$ python3 -q
>>> import numpy as np
>>> import numpy.linalg as la
>>> np.set_printoptions(precision=4, suppress=True, linewidth=160, sign=" ")
>>> W0 = np.load("layer2.npy")
>>> W0
array([[ 2.3, -2. , -2. , -3. ],
       [ 0. ,  2.3, -3. , -3. ],
       [ 0. , -2. ,  2.3,  1. ],
       [ 2. , -2. , -2. , -2.7]])
>>> vec = np.array([3, 1, -5, -5])
>>> rhs = W0 @ vec
>>> b, lr = np.zeros(4), 1 / la.norm(W0, 2) ** 2
>>> for i in range(30):
...     b -= lr * W0.T @ (W0 @ b - rhs)
...     if i % 10 == 0: print(i, round(la.norm(W0 @ b - rhs), 4))
... 
0 3.4935
10 0.4065
20 0.3725
>>> b
array([ 2.1553,  0.5827, -5.1491, -5.2328])
>>> np.round(la.cond(W0), 4)
np.float64(41.0033)
>>> f = np.array([2, -4, 6, -5])
>>> Y = W0 + np.outer(f, np.eye(4)[0])
>>> Y
array([[ 4.3, -2. , -2. , -3. ],
       [-4. ,  2.3, -3. , -3. ],
       [ 6. , -2. ,  2.3,  1. ],
       [-3. , -2. , -2. , -2.7]])
>>> round(float(la.det(Y) / la.det(W0)), 4), round(1 + la.solve(W0, f)[0], 4)
(19.8524, np.float64(19.8524))
>>> la.matrix_rank(Y - W0)
np.int64(1)
>>> rng = np.random.default_rng(70)
>>> z = rng.permutation(4)
>>> z
array([ 1,  2,  0,  3])
>>> Y = W0[z][:, z]
>>> np.allclose(Y, W0)
False
>>> Y
array([[ 2.3, -3. ,  0. , -3. ],
       [-2. ,  2.3,  0. ,  1. ],
       [-2. , -2. ,  2.3, -3. ],
       [-2. , -2. ,  2. , -2.7]])
>>> q = W0.astype(float).copy()
>>> for j in range(4):
...     q[:, j] -= q[:, :j] @ (q[:, :j].T @ q[:, j])
...     q[:, j] /= la.norm(q[:, j])
... 
>>> np.round(q.T @ W0, 4) + 0
array([[ 3.048 , -2.8216, -2.8216, -4.0355],
       [ 0.    ,  3.0543, -3.7525, -2.9095],
       [ 0.    ,  0.    ,  0.4975,  0.7954],
       [ 0.    ,  0.    ,  0.    ,  0.9523]])
>>> J = np.load("block19.npy")
>>> J
array([[ 10.0304,   4.9895,   4.9934,  15.1103, -10.0189],
       [-12.0229,  -5.9986,  -6.0117, -18.0239,  12.0087],
       [-17.9468,  -8.9431,  -9.0433, -26.9805,  18.0538],
       [-16.026 ,  -7.9813,  -7.885 , -23.9471,  16.0217]])
>>> Uu, sigma, Vh = la.svd(J)
>>> sigma
array([ 62.5736,   0.1318,   0.0761,   0.0369])
>>> Y = Uu[:, :1] @ np.diag(sigma[:1]) @ Vh[:1]
>>> la.matrix_rank(J, rtol=0.05)
np.int64(1)
>>> np.round(np.abs(J - Y).max(), 4)
np.float64(0.0841)
>>> round(la.norm(J - Y) / la.norm(J), 4)
np.float64(0.0025)
>>> Y = np.array([[0, 3], [-1, 1]])
>>> X = np.tile(Y, (2, 2))
>>> X
array([[ 0,  3,  0,  3],
       [-1,  1, -1,  1],
       [ 0,  3,  0,  3],
       [-1,  1, -1,  1]])
>>> Y = X / la.norm(X, axis=1, keepdims=True)
>>> gram = Y @ Y.T
>>> gram[3]
array([ 0.7071,  1.    ,  0.7071,  1.    ])
>>> la.norm(Y, axis=1)
array([ 1.,  1.,  1.,  1.])
>>> gram
array([[ 1.    ,  0.7071,  1.    ,  0.7071],
       [ 0.7071,  1.    ,  0.7071,  1.    ],
       [ 1.    ,  0.7071,  1.    ,  0.7071],
       [ 0.7071,  1.    ,  0.7071,  1.    ]])
>>> Uu, sigma, Vh = la.svd(X)
>>> evecs = Vh[:(sigma > 1e-8).sum()]
>>> vec = X[0] + 4 * X[3] + rng.integers(2) * np.eye(4)[3]
>>> vec
array([-4.,  7., -4.,  8.])
>>> la.matrix_rank(np.vstack([X, vec]))
np.int64(3)
>>> np.round(la.norm(vec - evecs.T @ evecs @ vec), 4)
np.float64(0.7071)
>>> np.diag(evecs.T @ evecs)
array([ 0.5,  0.5,  0.5,  0.5])
>>> arr = np.load("data.npy")
>>> arr
array([[ 0.9   , -0.8   , -1.3   ,  2.    , -0.7   ,  1.4   , -1.    , -2.3   , -1.    , -0.3   ,  0.7   ],
       [ 1.3   ,  0.    ,  1.1   ,  0.6   , -1.2   ,  0.8   , -0.1   , -2.2   , -0.4   ,  1.9   , -0.3   ],
       [ 1.3   ,  0.6   , -1.4   , -1.1   ,  0.1   , -1.7   ,  0.5   ,  2.1   ,  1.3   , -1.1   ,  1.2   ],
       [ 0.1   , -0.6   , -0.4   , -1.1   ,  1.1   ,  0.2   ,  1.1   ,  0.8   ,  0.6   ,  0.8   , -1.5   ],
       [ 0.3   , -0.4   , -0.6   , -1.3   , -0.1   , -0.8   , -0.9   , -1.4   ,  0.6   ,  0.6   , -1.    ],
       [ 1.312 ,  0.6295, -1.3656, -1.0656,  0.1119, -1.6858,  0.5234,  2.0859,  1.3082, -1.0935,  1.1418],
       [ 0.    ,  0.5   ,  0.6   ,  1.    , -0.7   , -1.9   ,  0.5   ,  0.5   ,  1.9   , -0.4   ,  1.4   ],
       [-0.7   ,  0.3   , -1.    , -1.1   ,  0.2   , -0.3   , -0.4   ,  1.1   , -0.4   , -1.7   ,  0.7   ],
       [-0.4   ,  0.7   ,  0.6   ,  0.7   ,  2.6   , -0.3   ,  0.3   ,  1.4   , -0.1   ,  1.    , -0.2   ],
       [-0.1   ,  0.4   ,  0.8   , -2.4   ,  1.7   , -1.4   ,  0.6   ,  1.    ,  0.1   , -0.9   ,  0.1   ]])
>>> T = np.stack([arr, 4 * arr, arr[::-1]])
>>> np.einsum("bij,cij->bc", T, T)
array([[ 125.7982,  503.1927,  -26.2008],
       [ 503.1927, 2012.771 , -104.8033],
       [ -26.2008, -104.8033,  125.7982]])
>>> la.matrix_rank(T.reshape(3, -1))
np.int64(2)
